>>> import numpy as np
>>> import numpy.linalg as la
>>> np.set_printoptions(suppress=True, linewidth=100)
>>> F = np.array([[-0.1, -0.5, -0.7], [2.1, 1.3, 2.4], [-0.2, -0.2, 0.1]])
>>> F[:, 0] *= 5
>>> print(F)
[[-0.5 -0.5 -0.7]
 [10.5  1.3  2.4]
 [-1.  -0.2  0.1]]
>>> Q, V = la.qr(F[:, :2])[0], la.qr(F[:, 2:])[0]
>>> sv = la.svd(Q.T @ V, compute_uv=False)
>>> print((sv > 0.9).sum())
1
>>> print(np.round(np.degrees(np.arccos(sv.clip(0, 1))), 1))
[9.7]
>>> print(sv.round(1))
[1.]
>>> print(round(la.norm(Q @ Q.T - V @ V.T, 2), 1))
1.0
>>> C2 = F.T @ F
>>> print((F @ F.T).shape)
(3, 3)
>>> print(la.matrix_rank(C2))
3
>>> print(np.allclose(C2, C2.T))
True
>>> print(np.round(la.eigvalsh(C2)[::-1], 1))
[119.1   0.6   0.1]
>>> print(C2.round(1))
[[111.5  14.1  25.4]
 [ 14.1   2.    3.4]
 [ 25.4   3.4   6.3]]
>>> print(np.allclose(F @ F.T, F.T @ F))
False
>>> print(np.round((F + F.T) / 2, 1))
[[-0.5  5.  -0.8]
 [ 5.   1.3  1.1]
 [-0.8  1.1  0.1]]
>>> print(np.round(F @ F, 1))
[[-4.3 -0.3 -0.9]
 [ 6.  -4.  -4. ]
 [-1.7  0.2  0.2]]
>>> print(np.round(la.matrix_power(F, 3), 1))
[[  0.3   2.    2.3]
 [-41.4  -7.5 -14.3]
 [  2.9   1.1   1.7]]
>>> m1 = np.load("out1.npy")
>>> print(m1)
[[4 6 8 4]
 [3 5 7 3]
 [5 7 9 5]]
>>> # columns 0 and 3 are equal
>>> print(np.round(m1 @ la.pinv(m1) @ m1, 1))
[[4. 6. 8. 4.]
 [3. 5. 7. 3.]
 [5. 7. 9. 5.]]
>>> print(np.allclose(m1[:-1].T @ la.lstsq(m1[:-1].T, m1[-1])[0], m1[-1]))
True
>>> print(round(float(np.trace(la.pinv(m1) @ m1)), 1))
2.0
>>> rank = la.matrix_rank(m1)
>>> print(rank)
2
>>> N = la.svd(m1)[2][rank:].T
>>> print([int(la.matrix_rank(m1[:i])) for i in range(1, len(m1) + 1)])
[1, 2, 2]
>>> print([int(la.matrix_rank(np.delete(m1, i, axis=0))) for i in range(3)])
[2, 2, 2]
>>> print(np.round(m1 @ N, 1) + 0)
[[0. 0.]
 [0. 0.]
 [0. 0.]]
>>> def softmax(z):
...     e = np.exp(z - z.max(axis=-1, keepdims=True))
...     return e / e.sum(axis=-1, keepdims=True)
... 
>>> print(softmax(m1).sum(axis=1))
[1. 1. 1.]
>>> print(np.round(softmax(m1[1] + 3), 1) + 0)
[0.  0.1 0.9 0. ]
>>> print(np.round(softmax(m1[1]), 1) + 0)
[0.  0.1 0.9 0. ]
>>> att = m1 @ m1.T / np.sqrt(4)
>>> print(np.round(softmax(att), 1) + 0)
[[0. 0. 1.]
 [0. 0. 1.]
 [0. 0. 1.]]
>>> print(softmax(att).round(6).argmax(axis=1))
[2 2 2]
>>> left, sv, VT = la.svd(m1)
>>> print(np.argmax(sv[:-1] / (sv[1:] + 1e-6)) + 1)
2
>>> print(sv.round(1) + 0)
[20.1  0.8  0. ]
>>> Y = left[:, :2] @ np.diag(sv[:2]) @ VT[:2]
>>> print(round(la.norm(m1 - Y) / la.norm(m1), 1))
0.0
>>> print(np.round(la.norm(m1 - Y, 2), 1), round(sv[2], 1))
0.0 0.0
>>> print(Y.round(1))
[[4. 6. 8. 4.]
 [3. 5. 7. 3.]
 [5. 7. 9. 5.]]
>>> print(la.matrix_rank(m1, rtol=0.05))
1
>>> print(round(float(np.abs(m1 - Y).max()), 1))
0.0
>>> print([round(float(x), 1) for x in la.svd(m1, compute_uv=False)[:3]])
[20.1, 0.8, 0.0]
>>> print(la.cond(m1) > 100)
True
>>> print(np.argsort(-la.norm(m1, axis=0).round(6), kind="stable")[:3])
[2 1 0]
